In [1]: import numpy as np

In [2]: import numpy.linalg as la

In [3]: np.set_printoptions(precision=2, suppress=True, linewidth=120)

In [4]: r0 = np.array([3, 2, -1, 3, 3, -2, -2]) + 0.5

In [5]: X = np.outer(r0, r0) / (r0 @ r0)

In [6]: X
Out[6]: 
array([[ 0.26,  0.18, -0.04,  0.26,  0.26, -0.11, -0.11],
       [ 0.18,  0.13, -0.03,  0.18,  0.18, -0.08, -0.08],
       [-0.04, -0.03,  0.01, -0.04, -0.04,  0.02,  0.02],
       [ 0.26,  0.18, -0.04,  0.26,  0.26, -0.11, -0.11],
       [ 0.26,  0.18, -0.04,  0.26,  0.26, -0.11, -0.11],
       [-0.11, -0.08,  0.02, -0.11, -0.11,  0.05,  0.05],
       [-0.11, -0.08,  0.02, -0.11, -0.11,  0.05,  0.05]])

In [7]: rank = la.matrix_rank(X)

In [8]: rank
Out[8]: np.int64(1)

In [9]: N = la.svd(X)[2][rank:].T

In [10]: [int(la.matrix_rank(np.delete(X, i, axis=0))) for i in range(7)]
Out[10]: [1, 1, 1, 1, 1, 1, 1]

In [11]: [int(la.matrix_rank(X[:i])) for i in range(1, len(X) + 1)]
Out[11]: [1, 1, 1, 1, 1, 1, 1]

In [12]: [int(la.matrix_rank(X[:, :j + 1])) for j in range(7)]
Out[12]: [1, 1, 1, 1, 1, 1, 1]

In [13]: la.matrix_rank(X.T @ X), la.matrix_rank(X @ X.T)
Out[13]: (np.int64(1), np.int64(1))

In [14]: la.matrix_power(X, 4)
Out[14]: 
array([[ 0.26,  0.18, -0.04,  0.26,  0.26, -0.11, -0.11],
       [ 0.18,  0.13, -0.03,  0.18,  0.18, -0.08, -0.08],
       [-0.04, -0.03,  0.01, -0.04, -0.04,  0.02,  0.02],
       [ 0.26,  0.18, -0.04,  0.26,  0.26, -0.11, -0.11],
       [ 0.26,  0.18, -0.04,  0.26,  0.26, -0.11, -0.11],
       [-0.11, -0.08,  0.02, -0.11, -0.11,  0.05,  0.05],
       [-0.11, -0.08,  0.02, -0.11, -0.11,  0.05,  0.05]])

In [15]: np.allclose(X @ X.T, X.T @ X)
Out[15]: True

In [16]: np.round(np.abs(la.eigvals(X)).max(), 2)
Out[16]: np.float64(1.0)

In [17]: X.inv()
Traceback (most recent call last):
  Cell In[17], line 1
    X.inv()
AttributeError: 'numpy.ndarray' object has no attribute 'inv'


In [18]: np.round(np.sort(np.abs(la.eigvals(X))), 2) + 0
Out[18]: array([0., 0., 0., 0., 0., 0., 1.])

In [19]: np.allclose(X, X.T)
Out[19]: True

In [20]: np.round(la.det(X), 2)
Out[20]: np.float64(0.0)

In [21]: x = np.array([2, 2, 2, 2, 2, 3, 3])

In [22]: np.eye(7) - X
Out[22]: 
array([[ 0.74, -0.18,  0.04, -0.26, -0.26,  0.11,  0.11],
       [-0.18,  0.87,  0.03, -0.18, -0.18,  0.08,  0.08],
       [ 0.04,  0.03,  0.99,  0.04,  0.04, -0.02, -0.02],
       [-0.26, -0.18,  0.04,  0.74, -0.26,  0.11,  0.11],
       [-0.26, -0.18,  0.04, -0.26,  0.74,  0.11,  0.11],
       [ 0.11,  0.08, -0.02,  0.11,  0.11,  0.95, -0.05],
       [ 0.11,  0.08, -0.02,  0.11,  0.11, -0.05,  0.95]])

In [23]: (x - X @ x) @ (X @ x)
Out[23]: np.float64(0.0)

In [24]: np.trace(X)
Out[24]: np.float64(1.0)

In [25]: X @ x
Out[25]: array([ 1.17,  0.84, -0.17,  1.17,  1.17, -0.5 , -0.5 ])

In [26]: feats = np.load("block2.npy")

In [27]: feats
Out[27]: 
array([[ 8., -6.,  5.,  4.,  5., -1.,  0.,  0.,  0.,  0.],
       [-9., -7.,  3., -8.,  6.,  9.,  0.,  0.,  0.,  0.],
       [ 7., -5.,  6., -2.,  7.,  4.,  0.,  0.,  0.,  0.],
       [ 6.,  4., -8.,  3.,  2.,  1.,  0.,  0.,  0.,  0.],
       [ 9.,  0., -4.,  3.,  1.,  8.,  0.,  0.,  0.,  0.],
       [-6., -5.,  7.,  7.,  7.,  2.,  0.,  0.,  0.,  0.],
       [ 0.,  0.,  0.,  0.,  0.,  0., -2., -1.,  2., -1.],
       [ 0.,  0.,  0.,  0.,  0.,  0., -1.,  2., -1., -1.],
       [ 0.,  0.,  0.,  0.,  0.,  0., -2., -2.,  3., -2.],
       [ 0.,  0.,  0.,  0.,  0.,  0.,  1.,  1., -3., -2.]])

In [28]: U, s, VT = la.svd(feats, full_matrices=False)

In [29]: np.round(U.T @ U, 2) + 0
Out[29]: 
array([[1., 0., 0., 0., 0., 0., 0., 0., 0., 0.],
       [0., 1., 0., 0., 0., 0., 0., 0., 0., 0.],
       [0., 0., 1., 0., 0., 0., 0., 0., 0., 0.],
       [0., 0., 0., 1., 0., 0., 0., 0., 0., 0.],
       [0., 0., 0., 0., 1., 0., 0., 0., 0., 0.],
       [0., 0., 0., 0., 0., 1., 0., 0., 0., 0.],
       [0., 0., 0., 0., 0., 0., 1., 0., 0., 0.],
       [0., 0., 0., 0., 0., 0., 0., 1., 0., 0.],
       [0., 0., 0., 0., 0., 0., 0., 0., 1., 0.],
       [0., 0., 0., 0., 0., 0., 0., 0., 0., 1.]])

In [30]: np.abs(VT[0])
Out[30]: array([0.39, 0.51, 0.53, 0.15, 0.44, 0.3 , 0.  , 0.  , 0.  , 0.  ])

In [31]: np.allclose(U * s @ VT, feats)
Out[31]: True

In [32]: np.round(VT @ VT.T, 2) + 0
Out[32]: 
array([[1., 0., 0., 0., 0., 0., 0., 0., 0., 0.],
       [0., 1., 0., 0., 0., 0., 0., 0., 0., 0.],
       [0., 0., 1., 0., 0., 0., 0., 0., 0., 0.],
       [0., 0., 0., 1., 0., 0., 0., 0., 0., 0.],
       [0., 0., 0., 0., 1., 0., 0., 0., 0., 0.],
       [0., 0., 0., 0., 0., 1., 0., 0., 0., 0.],
       [0., 0., 0., 0., 0., 0., 1., 0., 0., 0.],
       [0., 0., 0., 0., 0., 0., 0., 1., 0., 0.],
       [0., 0., 0., 0., 0., 0., 0., 0., 1., 0.],
       [0., 0., 0., 0., 0., 0., 0., 0., 0., 1.]])

In [33]: U.shape, s.shape, VT.shape
Out[33]: ((10, 10), (10,), (10, 10))

In [34]: s / s[0]
Out[34]: array([1.  , 0.86, 0.61, 0.42, 0.27, 0.2 , 0.15, 0.11, 0.09, 0.01])

In [35]: rng = np.random.default_rng(1687)

In [36]: idx = rng.permutation(10)

In [37]: idx
Out[37]: array([6, 8, 5, 0, 3, 4, 2, 1, 7, 9])

In [38]: B = feats[idx][:, idx]

In [39]: np.allclose(B, feats)
Out[39]: False

In [40]: np.sort(np.abs(la.eigvals(B)))
Out[40]: array([ 1.  ,  1.  ,  3.  ,  4.  ,  7.3 ,  7.3 ,  9.24,  9.24,  9.25, 14.66])

In [41]: np.sort(la.eigvals(feats).real)
Out[41]: array([-9.25, -5.39, -5.39, -3.  , -1.  ,  1.  ,  4.  ,  9.19,  9.19, 14.66])

In [42]: feats @ feats
Out[42]: 
array([[228., -10.,  -7.,  90.,  45.,   0.,   0.,   0.,   0.,   0.],
       [-36.,  11.,  55.,  71., -13.,  16.,   0.,   0.,   0.,   0.],
       [170., -65.,  72.,  99.,  78.,  34.,   0.,   0.,   0.,   0.],
       [-14., -17., -31.,  30.,  13.,  19.,   0.,   0.,   0.,   0.],
       [ 23., -62.,  49., 112.,  80.,   2.,   0.,   0.,   0.,   0.],
       [139.,  54., -73.,  58.,  24.,  56.,   0.,   0.,   0.,   0.],
       [  0.,   0.,   0.,   0.,   0.,   0.,   0.,  -5.,   6.,   1.],
       [  0.,   0.,   0.,   0.,   0.,   0.,   1.,   6.,  -4.,   3.],
       [  0.,   0.,   0.,   0.,   0.,   0.,  -2., -10.,  13.,   2.],
       [  0.,   0.,   0.,   0.,   0.,   0.,   1.,   5.,  -2.,   8.]])

In [43]: np.flatnonzero(la.matrix_power((feats != 0) + (feats.T != 0) + np.eye(10), 10)[7])
Out[43]: array([6, 7, 8, 9])

In [44]: (feats != 0).astype(int)
Out[44]: 
array([[1, 1, 1, 1, 1, 1, 0, 0, 0, 0],
       [1, 1, 1, 1, 1, 1, 0, 0, 0, 0],
       [1, 1, 1, 1, 1, 1, 0, 0, 0, 0],
       [1, 1, 1, 1, 1, 1, 0, 0, 0, 0],
       [1, 0, 1, 1, 1, 1, 0, 0, 0, 0],
       [1, 1, 1, 1, 1, 1, 0, 0, 0, 0],
       [0, 0, 0, 0, 0, 0, 1, 1, 1, 1],
       [0, 0, 0, 0, 0, 0, 1, 1, 1, 1],
       [0, 0, 0, 0, 0, 0, 1, 1, 1, 1],
       [0, 0, 0, 0, 0, 0, 1, 1, 1, 1]])

In [45]: W1 = np.array([[2, 1],
    ...:     [2, 2],
    ...:     [0, 0],
    ...:     [0, 2],
    ...:     [2, 0],
    ...:     [0, 1],
    ...:     [1, 1],
    ...:     [0, 2],
    ...:     [0, 1],
    ...:     [0, 0]])

In [46]: b = np.array([0, 0])

In [47]: H = np.maximum(feats @ W1 + b, 0)

In [48]: (H > 0).mean(axis=0)
Out[48]: array([0.5, 0.4])

In [49]: (H > 0).astype(int)
Out[49]: 
array([[1, 1],
       [0, 0],
       [1, 0],
       [1, 1],
       [1, 1],
       [0, 0],
       [0, 0],
       [0, 1],
       [0, 0],
       [1, 0]])

In [50]: C = np.array([[2, 4, 0], [-2, 2, -4]])

In [51]: H @ C
Out[51]: 
array([[ 22.,  62., -12.],
       [  0.,   0.,   0.],
       [ 36.,  72.,   0.],
       [  6., 138., -84.],
       [ -6., 126., -92.],
       [  0.,   0.,   0.],
       [  0.,   0.,   0.],
       [ -4.,   4.,  -8.],
       [  0.,   0.,   0.],
       [  2.,   4.,   0.]])

In [52]: (H @ C).round(6).argmax(axis=1)
Out[52]: array([1, 0, 1, 1, 1, 0, 0, 1, 0, 1])

In [53]: A = np.loadtxt("arr.csv", delimiter=",")

In [54]: A
Out[54]: 
array([[1.1, 6. , 9. , 1. , 3. , 1. , 0. , 3. , 6. , 7. , 4. ],
       [7. , 8.1, 3. , 2. , 1. , 7. , 2. , 9. , 0. , 3. , 0. ],
       [9. , 4. , 9.1, 0. , 9. , 2. , 6. , 0. , 5. , 4. , 2. ],
       [9. , 3. , 4. , 0.1, 5. , 1. , 8. , 8. , 1. , 2. , 2. ],
       [2. , 8. , 6. , 5. , 5.1, 7. , 2. , 6. , 2. , 4. , 2. ],
       [1. , 5. , 2. , 5. , 1. , 2.1, 1. , 0. , 0. , 0. , 6. ],
       [2. , 8. , 8. , 8. , 1. , 0. , 8.1, 3. , 3. , 5. , 4. ],
       [8. , 4. , 6. , 1. , 3. , 1. , 0. , 4.1, 2. , 3. , 7. ],
       [0. , 6. , 0. , 2. , 9. , 5. , 0. , 3. , 2.1, 0. , 2. ],
       [5. , 8. , 4. , 6. , 8. , 2. , 5. , 1. , 5. , 7.1, 6. ],
       [1. , 6. , 9. , 1. , 3. , 1. , 0. , 3. , 6. , 7. , 4.1]])

In [55]: np.diff(A, axis=0)
Out[55]: 
array([[ 5.9,  2.1, -6. ,  1. , -2. ,  6. ,  2. ,  6. , -6. , -4. , -4. ],
       [ 2. , -4.1,  6.1, -2. ,  8. , -5. ,  4. , -9. ,  5. ,  1. ,  2. ],
       [ 0. , -1. , -5.1,  0.1, -4. , -1. ,  2. ,  8. , -4. , -2. ,  0. ],
       [-7. ,  5. ,  2. ,  4.9,  0.1,  6. , -6. , -2. ,  1. ,  2. ,  0. ],
       [-1. , -3. , -4. ,  0. , -4.1, -4.9, -1. , -6. , -2. , -4. ,  4. ],
       [ 1. ,  3. ,  6. ,  3. ,  0. , -2.1,  7.1,  3. ,  3. ,  5. , -2. ],
       [ 6. , -4. , -2. , -7. ,  2. ,  1. , -8.1,  1.1, -1. , -2. ,  3. ],
       [-8. ,  2. , -6. ,  1. ,  6. ,  4. ,  0. , -1.1,  0.1, -3. , -5. ],
       [ 5. ,  2. ,  4. ,  4. , -1. , -3. ,  5. , -2. ,  2.9,  7.1,  4. ],
       [-4. , -2. ,  5. , -5. , -5. , -1. , -5. ,  2. ,  1. , -0.1, -1.9]])

In [56]: A.sum(axis=0)
Out[56]: array([45.1, 66.1, 60.1, 31.1, 48.1, 29.1, 32.1, 40.1, 32.1, 42.1, 39.1])

In [57]: A - A[0]
Out[57]: 
array([[ 0. ,  0. ,  0. ,  0. ,  0. ,  0. ,  0. ,  0. ,  0. ,  0. ,  0. ],
       [ 5.9,  2.1, -6. ,  1. , -2. ,  6. ,  2. ,  6. , -6. , -4. , -4. ],
       [ 7.9, -2. ,  0.1, -1. ,  6. ,  1. ,  6. , -3. , -1. , -3. , -2. ],
       [ 7.9, -3. , -5. , -0.9,  2. ,  0. ,  8. ,  5. , -5. , -5. , -2. ],
       [ 0.9,  2. , -3. ,  4. ,  2.1,  6. ,  2. ,  3. , -4. , -3. , -2. ],
       [-0.1, -1. , -7. ,  4. , -2. ,  1.1,  1. , -3. , -6. , -7. ,  2. ],
       [ 0.9,  2. , -1. ,  7. , -2. , -1. ,  8.1,  0. , -3. , -2. ,  0. ],
       [ 6.9, -2. , -3. ,  0. ,  0. ,  0. ,  0. ,  1.1, -4. , -4. ,  3. ],
       [-1.1,  0. , -9. ,  1. ,  6. ,  4. ,  0. ,  0. , -3.9, -7. , -2. ],
       [ 3.9,  2. , -5. ,  5. ,  5. ,  1. ,  5. , -2. , -1. ,  0.1,  2. ],
       [-0.1,  0. ,  0. ,  0. ,  0. ,  0. ,  0. ,  0. ,  0. ,  0. ,  0.1]])

In [58]: round(float(la.norm(A)), 2)
Out[58]: 52.61

In [59]: A.sum(axis=1)
Out[59]: array([41.1, 42.1, 50.1, 43.1, 49.1, 23.1, 50.1, 39.1, 29.1, 57.1, 41.1])

In [60]: A.mean(axis=0)
Out[60]: array([4.1 , 6.01, 5.46, 2.83, 4.37, 2.65, 2.92, 3.65, 2.92, 3.83, 3.55])

In [61]: A.shape
Out[61]: (11, 11)
